In [1]: import numpy as np

In [2]: import numpy.linalg as la

In [3]: np.set_printoptions(suppress=True, linewidth=140)

In [4]: f = np.array([1, -2, 3, 2, 1])

In [5]: mat = f[np.abs(np.subtract.outer(np.arange(5), np.arange(5)))]

In [6]: print(mat)
[[ 1 -2  3  2  1]
 [-2  1 -2  3  2]
 [ 3 -2  1 -2  3]
 [ 2  3 -2  1 -2]
 [ 1  2  3 -2  1]]

In [7]: w, evecs = la.eig(mat)

In [8]: print(np.round(mat @ evecs[:, 0] - w[0] * evecs[:, 0], 2) + 0)
[0. 0. 0. 0. 0.]

In [9]: print(np.round(np.sort(la.eigvals(mat @ mat)), 2))
[ 9.75 10.92 11.62 26.25 50.47]

In [10]: print(np.round(np.sort(la.eigvals(la.inv(mat))), 2))
[-0.29 -0.2   0.14  0.3   0.32]

In [11]: print(round(np.prod(w), 2))
1280.0

In [12]: F = np.array([[-0.1, 0.0, 0.1], [-0.5, -0.9, 0.6], [0.3, -1.4, -1.7]])

In [13]: P = np.triu(np.array([[6, 4, 1, 4, 0],
    ...:     [1, 6, 2, 0, 3],
    ...:     [3, 4, 2, 7, 9],
    ...:     [4, 1, 2, 6, 7],
    ...:     [0, 7, 3, 8, 6]]), 1) + np.eye(5)

In [14]: Y = P @ mat @ la.inv(P)

In [15]: print(P @ mat - mat @ P)
[[  3.  10. -12. -11. -32.]
 [  9.  10.  11.  12.   3.]
 [ 23.  27.  14. -30.   6.]
 [  7.   6.  13.  -8.   9.]
 [  0.  -4.  -5. -25. -19.]]

In [16]: print(np.round(np.poly(Y), 2))
[    1.    -5.   -42.   168.   352. -1280.]

In [17]: print(round(float(la.det(Y)), 2))
1280.0

In [18]: W0 = np.load("a.npy")

In [19]: print(W0)
[[-4 -6  4]
 [-2 -4  6]
 [-2 -4  6]]

In [20]: Uu, sv, Vh = la.svd(W0)

In [21]: print(sv.round(2) + 0)
[13.12  2.79  0.  ]

In [22]: Y = Uu[:, :2] @ np.diag(sv[:2]) @ Vh[:2]

In [23]: print(Y.round(2))
[[-4. -6.  4.]
 [-2. -4.  6.]
 [-2. -4.  6.]]

In [24]: print(round(float(np.abs(W0 - Y).max()), 2))
0.0

In [25]: print(la.matrix_rank(W0, rtol=0.05))
2

In [26]: print(np.round(la.norm(W0 - Y) / la.norm(W0), 2))
0.0

In [27]: print(np.round(la.norm(W0 - Y, 2), 2), np.round(sv[2], 2))
0.0 0.0

In [28]: feats = np.load("dump.npy")

In [29]: print(feats)
[[ 0  3  3 -2  0  3]
 [-3  0  1 -2 -4  4]
 [-3 -1  0  3  0 -3]
 [ 2  2 -3  0 -1 -3]
 [ 0  4  0  1  0  1]
 [-3 -4  3  3 -1  0]]

In [30]: rng = np.random.default_rng(662)

In [31]: idx = rng.permutation(6)

In [32]: Y = feats[:, idx] * rng.choice([-1, 1], 6)

In [33]: print(Y)
[[ 3 -3 -3  2  0  0]
 [ 1  0 -4  2  4  3]
 [ 0  1  3 -3  0  3]
 [-3 -2  3  0  1 -2]
 [ 0 -4 -1 -1  0  0]
 [ 3  4  0 -3  1  3]]

In [34]: Uu, _, Vh = la.svd(feats.T @ Y)

In [35]: print(idx)
[2 1 5 3 4 0]

In [36]: print(np.round(Uu @ Vh, 2) + 0)
[[ 0.  0.  0.  0.  0. -1.]
 [ 0. -1.  0.  0.  0.  0.]
 [ 1.  0.  0.  0.  0.  0.]
 [ 0.  0.  0. -1.  0.  0.]
 [ 0.  0.  0.  0. -1.  0.]
 [ 0.  0. -1.  0.  0.  0.]]

In [37]: Y = np.array([[2, 2, 4, 2, 0], [0, 8, 4, 6, 7], [6, 1, 8, 3, 6], [6, 6, 0, 0, 6]])

In [38]: K = Y.T @ Y

In [39]: print(K)
[[ 76  46  56  22  72]
 [ 46 105  48  55  98]
 [ 56  48  96  56  76]
 [ 22  55  56  49  60]
 [ 72  98  76  60 121]]

In [40]: print(round(float(la.norm(K[4] - K[3])), 2))
92.69

In [41]: print(np.round(la.norm(K, 2), 2))
338.28

In [42]: print(np.round(la.norm(K, 1), 2), round(float(la.norm(K, np.inf)), 2))
427.0 427.0

In [43]: print(np.round(la.norm(K, axis=1), 2))
[129.21 167.55 153.52 112.45 196.99]

In [44]: print(np.round(la.norm(K, "nuc"), 2))
447.0

In [45]: print(round(la.norm(K[4], 1), 2), np.round(la.norm(K[4], np.inf), 2))
427.0 121.0

In [46]: print(K[4] @ K[3])
21430

In [47]: print(la.norm(K, axis=1).argmax())
4

In [48]: w1 = np.array([[6, 8, -6, 9],
    ...:     [-7, 5, -9, 4],
    ...:     [8, 3, 9, -3],
    ...:     [-8, 4, -1, -9],
    ...:     [-2, 2, 2, 5]])

In [49]: b = np.array([2, 0, -2, -5])

In [50]: act = np.maximum(K @ w1 + b, 0)

In [51]: print(la.matrix_rank(act))
4

In [52]: C = np.array([[0, -1, 1], [0, -2, -1], [0, -2, -2], [-2, 2, 0]])

In [53]: print((act @ C).round(6).argmax(axis=1))
[2 0 0 0 0]

In [54]: Uu, sv, Vh = la.svd(K)

In [55]: evecs = Vh[:(sv > 1e-8).sum()]

In [56]: vec = K[4] + 4 * K[3] + rng.integers(2) * np.eye(5)[2]

In [57]: print(vec)
[160. 318. 301. 256. 361.]

In [58]: print(np.round(np.diag(evecs.T @ evecs), 2))
[0.86 0.94 0.8  0.41 0.99]

In [59]: E = np.array([[-0.8, -0.1, 0.9],
    ...:     [-0.7, -0.5, 0.9],
    ...:     [-0.6, -1.2, 0.7],
    ...:     [-0.1, 0.1, 0.7],
    ...:     [-0.7, 0.0, 0.0],
    ...:     [-1.1, 0.0, -0.6],
    ...:     [-0.5, -0.8, 1.6],
    ...:     [0.7, -0.1, 0.6],
    ...:     [2.0, 1.1, 0.8],
    ...:     [0.7, 1.3, 0.8],
    ...:     [0.8, -0.5, -0.3],
    ...:     [-22.0, -17.0, 10.0],
    ...:     [-0.2, -0.3, 1.5],
    ...:     [0.9, 0.1, 0.1],
    ...:     [-1.5, -2.0, -1.1],
    ...:     [-0.2, -0.5, 0.5],
    ...:     [0.8, 1.2, 0.5],
    ...:     [2.1, -0.3, -0.4],
    ...:     [-0.3, 0.0, 0.6],
    ...:     [1.7, -0.1, 0.4]])

In [60]: Y = np.array([[2, 2, 1], [2, 1, 1], [1, 1, 2]])

In [61]: print(np.vstack([E, Y.T]).shape)
(23, 3)

In [62]: print(la.matrix_rank(np.vstack([E, Y.T])))
3

In [63]: Y @ E
Traceback (most recent call last):
  Cell In[63], line 1
    Y @ E
ValueError: matmul: Input operand 1 has a mismatch in its core dimension 0, with gufunc signature (n?,k),(k,m?)->(n?,m?) (size 20 is different from 3)
